% python3 -q
>>> import numpy as np
>>> np.set_printoptions(suppress=True, linewidth=140)
>>> J = np.load("m.npy")
>>> J
array([[ 1, -1,  1, -1,  1, -1,  1, -1],
       [ 1,  1,  1,  1,  1,  1,  1,  1],
       [ 1, -1, -1,  1, -1,  1,  1, -1],
       [ 1,  1, -1, -1,  1,  1, -1, -1]])
>>> A2 = J / np.sqrt((J ** 2).mean(axis=1, keepdims=True))
>>> np.linalg.matrix_rank(J - J.mean(axis=1, keepdims=True))
np.int64(3)
>>> J - J.mean(axis=1, keepdims=True)
array([[ 1., -1.,  1., -1.,  1., -1.,  1., -1.],
       [ 0.,  0.,  0.,  0.,  0.,  0.,  0.,  0.],
       [ 1., -1., -1.,  1., -1.,  1.,  1., -1.],
       [ 1.,  1., -1., -1.,  1.,  1., -1., -1.]])
>>> x0 = np.array([9, 6, -2, 3, 7, -9, -4, -7])
>>> a = np.maximum(J @ x0, 0)
>>> np.maximum(J @ (3 * x0), 0)
array([51,  9,  0, 69])
>>> J * (a > 1e-9)[:, None]
array([[ 1, -1,  1, -1,  1, -1,  1, -1],
       [ 1,  1,  1,  1,  1,  1,  1,  1],
       [ 0,  0,  0,  0,  0,  0,  0,  0],
       [ 1,  1, -1, -1,  1,  1, -1, -1]])
>>> np.flatnonzero(a > 1e-9)
array([0, 1, 3])
>>> a
array([17,  3,  0, 23])
>>> A2 = J[0, 0] * J[1:] - np.outer(J[1:, 0], J[0])
>>> A2
array([[ 0,  2,  0,  2,  0,  2,  0,  2],
       [ 0,  0, -2,  2, -2,  2,  0,  0],
       [ 0,  2, -2,  0,  0,  2, -2,  0]])
>>> np.linalg.matrix_rank(A2), np.linalg.matrix_rank(J)
(np.int64(3), np.int64(4))
>>> np.flatnonzero(~A2.round(6).any(axis=1))
array([], dtype=int64)
>>> f, g = A2[2], A2[1]
>>> f @ g
np.int64(8)
>>> pr = (f @ g) / (f @ f) * f
>>> g - pr
array([ 0., -1., -1.,  2., -2.,  1.,  1.,  0.])
>>> np.linalg.matrix_rank(np.outer(f, g))
np.int64(1)
>>> (g - pr) @ f
np.float64(0.0)
>>> mat = np.load("layer0.npy")
>>> mat
array([[13, -1,  2, -2, -3,  6],
       [-1,  7, -1, -1,  7,  0],
       [ 2, -1,  1, -1, -2,  1],
       [-2, -1, -1, 10, -6,  0],
       [-3,  7, -2, -6, 13, -2],
       [ 6,  0,  1,  0, -2,  3]])
>>> r = np.linalg.matrix_rank(mat)
>>> r
np.int64(4)
>>> null = np.linalg.svd(mat)[2][r:].T
>>> np.allclose(mat @ null, 0)
True
>>> [int(np.linalg.matrix_rank(mat[:, :j + 1])) for j in range(6)]
[1, 2, 3, 4, 4, 4]
